In [1]: import numpy as np

In [2]: from numpy import linalg as LA

In [3]: np.set_printoptions(precision=3, suppress=True, linewidth=100)

In [4]: rd = lambda a: np.round(a, 3) + 0

In [5]: M, _ = LA.qr(np.array([[1.1, -2.3, -0.5, 0.7, -1.0],
   ...:     [0.5, 0.1, -0.1, 1.5, -2.0],
   ...:     [1.6, 0.1, 0.8, 2.2, 0.2],
   ...:     [-0.2, -0.3, -1.4, 1.6, 1.3],
   ...:     [-0.8, 1.3, -1.2, -0.1, -0.9]]))

In [6]: rd(M)
Out[6]: 
array([[-0.507,  0.699,  0.28 ,  0.404, -0.108],
       [-0.231, -0.206,  0.25 , -0.335, -0.854],
       [-0.738, -0.56 ,  0.125,  0.05 ,  0.352],
       [ 0.092,  0.202,  0.675, -0.604,  0.36 ],
       [ 0.369, -0.338,  0.623,  0.598, -0.07 ]])

In [7]: rng = np.random.default_rng(9)

In [8]: A2 = M + rng.integers(-2, 3, (5, 1)) @ rng.integers(-2, 3, (1, 5))

In [9]: rd(A2)
Out[9]: 
array([[-0.507,  0.699,  0.28 ,  0.404, -0.108],
       [ 1.769,  1.794,  2.25 ,  1.665,  1.146],
       [ 1.262,  1.44 ,  2.125,  2.05 ,  2.352],
       [-0.908, -0.798, -0.325, -1.604, -0.64 ],
       [-1.631, -2.338, -1.377, -1.402, -2.07 ]])

In [10]: rd(A2 - M)
Out[10]: 
array([[ 0.,  0.,  0.,  0.,  0.],
       [ 2.,  2.,  2.,  2.,  2.],
       [ 2.,  2.,  2.,  2.,  2.],
       [-1., -1., -1., -1., -1.],
       [-2., -2., -2., -2., -2.]])

In [11]: LA.matrix_rank(A2 - M, tol=1e-8)
Out[11]: np.int64(1)

In [12]: rd(LA.svd(A2 - M, compute_uv=False))
Out[12]: array([8.062, 0.   , 0.   , 0.   , 0.   ])

In [13]: x = np.array([2, -1, -3, 3, 2])

In [14]: rd(M.T @ (M @ x))
Out[14]: array([ 2., -1., -3.,  3.,  2.])

In [15]: rd(np.sort(np.abs(np.degrees(np.angle(LA.eigvals(M))))))
Out[15]: array([  0.   ,  97.772,  97.772, 175.012, 175.012])

In [16]: [p for p in range(1, 25) if np.allclose(LA.matrix_power(M, p), np.eye(5))]
Out[16]: []

In [17]: rd((M - M.T) / 2)
Out[17]: 
array([[ 0.   ,  0.465,  0.509,  0.156, -0.239],
       [-0.465,  0.   ,  0.405, -0.268, -0.258],
       [-0.509, -0.405,  0.   , -0.313, -0.135],
       [-0.156,  0.268,  0.313,  0.   , -0.119],
       [ 0.239,  0.258,  0.135,  0.119,  0.   ]])

In [18]: np.allclose(M @ M.T, M.T @ M)
Out[18]: True

In [19]: rd(M @ M.T)
Out[19]: 
array([[1., 0., 0., 0., 0.],
       [0., 1., 0., 0., 0.],
       [0., 0., 1., 0., 0.],
       [0., 0., 0., 1., 0.],
       [0., 0., 0., 0., 1.]])

In [20]: rd(LA.pinv(M))
Out[20]: 
array([[-0.507, -0.231, -0.738,  0.092,  0.369],
       [ 0.699, -0.206, -0.56 ,  0.202, -0.338],
       [ 0.28 ,  0.25 ,  0.125,  0.675,  0.623],
       [ 0.404, -0.335,  0.05 , -0.604,  0.598],
       [-0.108, -0.854,  0.352,  0.36 , -0.07 ]])

In [21]: rd(M.T @ M)
Out[21]: 
array([[1., 0., 0., 0., 0.],
       [0., 1., 0., 0., 0.],
       [0., 0., 1., 0., 0.],
       [0., 0., 0., 1., 0.],
       [0., 0., 0., 0., 1.]])

In [22]: idx = rng.permutation(5)

In [23]: idx
Out[23]: array([1, 2, 3, 0, 4])

In [24]: A2 = M[idx][:, idx]

In [25]: rd(np.sort(np.abs(LA.eigvals(A2))))
Out[25]: array([1., 1., 1., 1., 1.])

In [26]: rd(np.diag(A2))
Out[26]: array([-0.206,  0.125, -0.604, -0.507, -0.07 ])

In [27]: E = np.load("case3.npy")

In [28]: E
Out[28]: 
array([[ -3.292, -21.295,   1.906],
       [ -2.844, -19.525,   1.84 ],
       [ -2.287, -17.24 ,   1.748],
       [ -1.427, -13.449,   1.575],
       [ -1.083, -11.793,   1.489],
       [ -0.425,  -8.187,   1.266],
       [ -0.05 ,  -5.475,   1.046],
       [  0.009,  -4.911,   0.991],
       [  0.144,  -1.995,   0.601],
       [  0.134,  -1.691,   0.541],
       [  0.13 ,  -1.596,   0.521],
       [  0.126,  -1.518,   0.504],
       [  0.085,  -0.97 ,   0.368],
       [  0.081,  -0.919,   0.353],
       [  0.079,  -0.903,   0.348],
       [  0.011,  -0.237,   0.111],
       [  0.003,  -0.11 ,   0.053],
       [  0.001,   0.072,  -0.037],
       [  0.144,   0.62 ,  -0.329],
       [  0.265,   0.835,  -0.43 ],
       [  0.297,   0.886,  -0.453],
       [  0.823,   1.584,  -0.697],
       [  1.441,   2.331,  -0.876],
       [  4.82 ,   6.474,  -1.413],
       [  6.301,   8.371,  -1.567],
       [  8.064,  10.682,  -1.721],
       [  8.279,  10.966,  -1.739],
       [ 11.514,  15.334,  -1.969]])

In [29]: cen = (E - E.mean(axis=0)) / E.std(axis=0)

In [30]: rd(cen.std(axis=0))
Out[30]: array([1., 1., 1.])

In [31]: beta = LA.lstsq(np.delete(cen, 1, axis=1), cen[:, 1])[0]

In [32]: rd(beta)
Out[32]: array([ 0.115, -0.848])

In [33]: rd(1 - np.var(cen[:, 1] - np.delete(cen, 1, axis=1) @ beta))
Out[33]: np.float64(0.902)
